$ python3 -q
>>> import numpy as np
>>> np.set_printoptions(precision=2, suppress=True, linewidth=160, legacy="1.25")
>>> E = np.load("out18.npy")
>>> print(E)
[[-0.24  0.21 -0.52 -0.3  -0.67 -0.29 -0.01]
 [-0.48 -0.09  0.23 -0.01  0.22 -0.55 -0.6 ]
 [ 0.14 -0.49 -0.53  0.04  0.39 -0.46  0.32]
 [ 0.54 -0.07 -0.15 -0.61  0.14  0.11 -0.52]
 [ 0.54 -0.24  0.37  0.27 -0.49 -0.43 -0.04]
 [ 0.27  0.78  0.06 -0.05  0.3  -0.43  0.2 ]
 [-0.17 -0.2   0.47 -0.68 -0.02 -0.13  0.47]]
>>> M2 = np.linalg.inv(E)
>>> print((np.abs(M2) > 1e-9).astype(int))
[[1 1 1 1 1 1 1]
 [1 1 1 1 1 1 1]
 [1 1 1 1 1 1 1]
 [1 1 1 1 1 1 1]
 [1 1 1 1 1 1 1]
 [1 1 1 1 1 1 1]
 [1 1 1 1 1 1 1]]
>>> print(round(np.linalg.det(E) * np.linalg.det(M2), 2))
1.0
>>> print(M2)
[[-0.24 -0.48  0.14  0.54  0.54  0.27 -0.17]
 [ 0.21 -0.09 -0.49 -0.07 -0.24  0.78 -0.2 ]
 [-0.52  0.23 -0.53 -0.15  0.37  0.06  0.47]
 [-0.3  -0.01  0.04 -0.61  0.27 -0.05 -0.68]
 [-0.67  0.22  0.39  0.14 -0.49  0.3  -0.02]
 [-0.29 -0.55 -0.46  0.11 -0.43 -0.43 -0.13]
 [-0.01 -0.6   0.32 -0.52 -0.04  0.2   0.47]]
>>> print(np.allclose(M2, E.T))
True
>>> print(np.linalg.inv(M2))
[[-0.24  0.21 -0.52 -0.3  -0.67 -0.29 -0.01]
 [-0.48 -0.09  0.23 -0.01  0.22 -0.55 -0.6 ]
 [ 0.14 -0.49 -0.53  0.04  0.39 -0.46  0.32]
 [ 0.54 -0.07 -0.15 -0.61  0.14  0.11 -0.52]
 [ 0.54 -0.24  0.37  0.27 -0.49 -0.43 -0.04]
 [ 0.27  0.78  0.06 -0.05  0.3  -0.43  0.2 ]
 [-0.17 -0.2   0.47 -0.68 -0.02 -0.13  0.47]]
>>> print(np.round(np.linalg.cond(E), 2))
1.0
>>> w1 = np.array([[3, 1, -1, -3, -3],
...     [0, -3, 1, -3, -1],
...     [2, -1, -1, -2, -1],
...     [0, 2, -1, 2, -1],
...     [-3, 2, -3, 1, 3],
...     [-3, -3, 1, 1, -1],
...     [-1, -3, 3, -2, 1]])
>>> b = np.array([4, 6, 1, 4, 8])
>>> hid = np.maximum(E @ w1 + b, 0)
>>> print((hid > 0).mean(axis=0))
[1.   1.   0.71 1.   1.  ]
>>> print((hid > 0).astype(int))
[[1 1 1 1 1]
 [1 1 0 1 1]
 [1 1 1 1 1]
 [1 1 0 1 1]
 [1 1 1 1 1]
 [1 1 1 1 1]
 [1 1 1 1 1]]
>>> W2 = np.array([[2, 2], [3, 0], [2, 2], [1, 2], [1, 3]])
>>> print(w1 @ W2)
[[  1 -11]
 [-11  -7]
 [ -4  -5]
 [  5  -1]
 [ -2  -1]
 [-13  -5]
 [ -6   3]]
>>> print((hid @ W2).round(6).argmax(axis=1))
[1 0 0 0 0 1 1]
>>> M2 = E / np.linalg.norm(E, axis=1, keepdims=True)
>>> gram = M2 @ M2.T
>>> print(round(float(np.degrees(np.arccos(np.clip(gram[1, 5], -1, 1)))), 2))
90.0
>>> print(np.argwhere(np.triu(np.abs(gram) > 0.95, 1)))
[]
>>> M2 = np.array([[-4, -1, 1, 1, -2], [-1, -2, -3, 3, 1]])
>>> K = M2.T @ M2
>>> print(K)
[[17  6 -1 -7  7]
 [ 6  5  5 -7  0]
 [-1  5 10 -8 -5]
 [-7 -7 -8 10  1]
 [ 7  0 -5  1  5]]
>>> # symmetric, so the eigenvalues are real
>>> left, s, Vh = np.linalg.svd(K)
>>> print(np.argmax(s[:-1] / (s[1:] + 1e-6)) + 1)
2
>>> M2 = left[:, :2] @ np.diag(s[:2]) @ Vh[:2]
>>> print(np.linalg.matrix_rank(K, rtol=0.05))
2
>>> print(round(np.linalg.norm(K - M2) / np.linalg.norm(K), 2))
0.0
>>> vals, evecs = np.linalg.eigh(K)
>>> print(round(vals.sum(), 2), np.trace(K))
47.0 47
>>> print(np.abs(evecs[:, -1]).round(6).argmax())
0
>>> print(np.round(np.linalg.eigvalsh(K @ K), 2) + 0)
[  0.     0.     0.   379.04 757.96]
>>> print(np.round(evecs @ np.diag(vals) @ evecs.T, 2) + 0)
[[17.  6. -1. -7.  7.]
 [ 6.  5.  5. -7.  0.]
 [-1.  5. 10. -8. -5.]
 [-7. -7. -8. 10.  1.]
 [ 7.  0. -5.  1.  5.]]
>>> print(np.abs(evecs[:, -1]))
[0.65 0.41 0.3  0.55 0.11]
>>> left, s, Vh = np.linalg.svd(K)
>>> evecs = Vh[:(s > 1e-8).sum()]
>>> rng = np.random.default_rng(21)
>>> x = K[1] + -1 * K[0] + rng.integers(2) * np.eye(5)[2]
>>> print(x)
[-11.  -1.   6.   0.  -7.]
>>> print(np.linalg.matrix_rank(np.vstack([K, x])))
2
>>> J = np.load("layer10.npy")
>>> print(J)
[[ 0. -1. -1.]
 [-1.  0. -1.]
 [-1. -1.  0.]]
>>> print(np.allclose(J, J.T))
True
>>> J.inv()
Traceback (most recent call last):
  File "<python-input-47>", line 1, in <module>
    J.inv()
    ^^^^^
AttributeError: 'numpy.ndarray' object has no attribute 'inv'
>>> assert J == J.T
Traceback (most recent call last):
  File "<python-input-48>", line 1, in <module>
    assert J == J.T
           ^^^^^^^^
ValueError: The truth value of an array with more than one element is ambiguous. Use a.any() or a.all()
>>> data = np.array([[0, 3, 3, 1, 3],
...     [0, 0, 3, 3, 0],
...     [0, 0, 0, 2, 1],
...     [0, 0, 0, 0, 1],
...     [0, 0, 0, 0, 0]])
>>> print(data)
[[0 3 3 1 3]
 [0 0 3 3 0]
 [0 0 0 2 1]
 [0 0 0 0 1]
 [0 0 0 0 0]]
>>> # triangular, det is the product of the diagonal
>>> hat = np.triu(np.array([[2, 0, 2, 1, 1],
...     [0, -2, 2, -1, 2],
...     [1, -1, 1, -1, -1],
...     [-2, 1, 0, 2, 0],
...     [2, -1, -1, 0, 0]]), 1) + np.eye(5)
>>> M2 = hat @ data @ np.linalg.inv(hat)
>>> print(np.trace(M2), np.trace(data))
0.0 0
>>> print(np.poly(M2))
[1. 0. 0. 0. 0. 0.]
>>> print(hat @ data - data @ hat)
[[ 0.  0. -6. 10.  0.]
 [ 0.  0.  0.  7.  4.]
 [ 0.  0.  0.  0. -1.]
 [ 0.  0.  0.  0.  0.]
 [ 0.  0.  0.  0.  0.]]
>>> arr = np.array([[-0.5, -4.0, 0.8, 0.1, -1.0, 1.4],
...     [-0.4, 0.0, -0.8, -0.1, -0.6, 0.2],
...     [-1.2, -12.0, -0.2, 1.5, 0.0, 0.2],
...     [0.4, -2.0, -0.2, 0.8, -1.0, 1.3]])
>>> print(arr.reshape(2, -1))
[[ -0.5  -4.    0.8   0.1  -1.    1.4  -0.4   0.   -0.8  -0.1  -0.6   0.2]
 [ -1.2 -12.   -0.2   1.5   0.    0.2   0.4  -2.   -0.2   0.8  -1.    1.3]]
>>> print(arr.reshape(-1, 2))
[[ -0.5  -4. ]
 [  0.8   0.1]
 [ -1.    1.4]
 [ -0.4   0. ]
 [ -0.8  -0.1]
 [ -0.6   0.2]
 [ -1.2 -12. ]
 [ -0.2   1.5]
 [  0.    0.2]
 [  0.4  -2. ]
 [ -0.2   0.8]
 [ -1.    1.3]]
>>> T = arr.reshape(4, 2, -1)
>>> print(T.transpose(1, 0, 2))
[[[ -0.5  -4.    0.8]
  [ -0.4   0.   -0.8]
  [ -1.2 -12.   -0.2]
  [  0.4  -2.   -0.2]]

 [[  0.1  -1.    1.4]
  [ -0.1  -0.6   0.2]
  [  1.5   0.    0.2]
  [  0.8  -1.    1.3]]]
>>> print(T[:, 0])
[[ -0.5  -4.    0.8]
 [ -0.4   0.   -0.8]
 [ -1.2 -12.   -0.2]
 [  0.4  -2.   -0.2]]
>>> feats = np.cumsum(np.array([[-2, 2, 0, 1],
...     [-1, -2, 0, 3],
...     [-1, -1, 2, 0],
...     [1, -1, -3, 0],
...     [-3, -3, -3, -2],
...     [-2, -3, 1, 2],
...     [3, -3, 3, -3],
...     [1, 0, 1, 0],
...     [2, -3, -1, -2],
...     [-3, -3, 2, 2],
...     [-1, -3, 3, -3],
...     [0, -2, 0, -2],
...     [-1, 1, -1, 3],
...     [-2, 2, -3, 3],
...     [0, 3, -1, -3]]), axis=0)
>>> print(feats)
[[ -2   2   0   1]
 [ -3   0   0   4]
 [ -4  -1   2   4]
 [ -3  -2  -1   4]
 [ -6  -5  -4   2]
 [ -8  -8  -3   4]
 [ -5 -11   0   1]
 [ -4 -11   1   1]
 [ -2 -14   0  -1]
 [ -5 -17   2   1]
 [ -6 -20   5  -2]
 [ -6 -22   5  -4]
 [ -7 -21   4  -1]
 [ -9 -19   1   2]
 [ -9 -16   0  -1]]
>>> gram = np.cov(feats, rowvar=False)
>>> print(feats.std(axis=0))
[2.24 7.97 2.48 2.37]
>>> print(gram)
[[  5.35  11.21  -0.34   1.07]
 [ 11.21  68.   -13.    15.36]
 [ -0.34 -13.     6.6   -4.07]
 [  1.07  15.36  -4.07   6.  ]]
>>> print(np.argsort(-feats.std(axis=0).round(6), kind="stable"))
[1 2 3 0]
>>> print(np.linalg.eigvalsh(gram)[::-1])
[76.04  6.38  2.19  1.34]
>>> print(np.median(feats, axis=0))
[ -5. -11.   0.   1.]
>>> print(np.polyfit(feats[:, 0], feats[:, 1], 1))
[2.1  0.03]
>>> print(gram.shape)
(4, 4)
>>> print(np.corrcoef(feats.T))
[[ 1.    0.59 -0.06  0.19]
 [ 0.59  1.   -0.61  0.76]
 [-0.06 -0.61  1.   -0.65]
 [ 0.19  0.76 -0.65  1.  ]]
>>> print(round(np.corrcoef(feats[:, 0], feats[:, 1])[0, 1], 2))
0.59
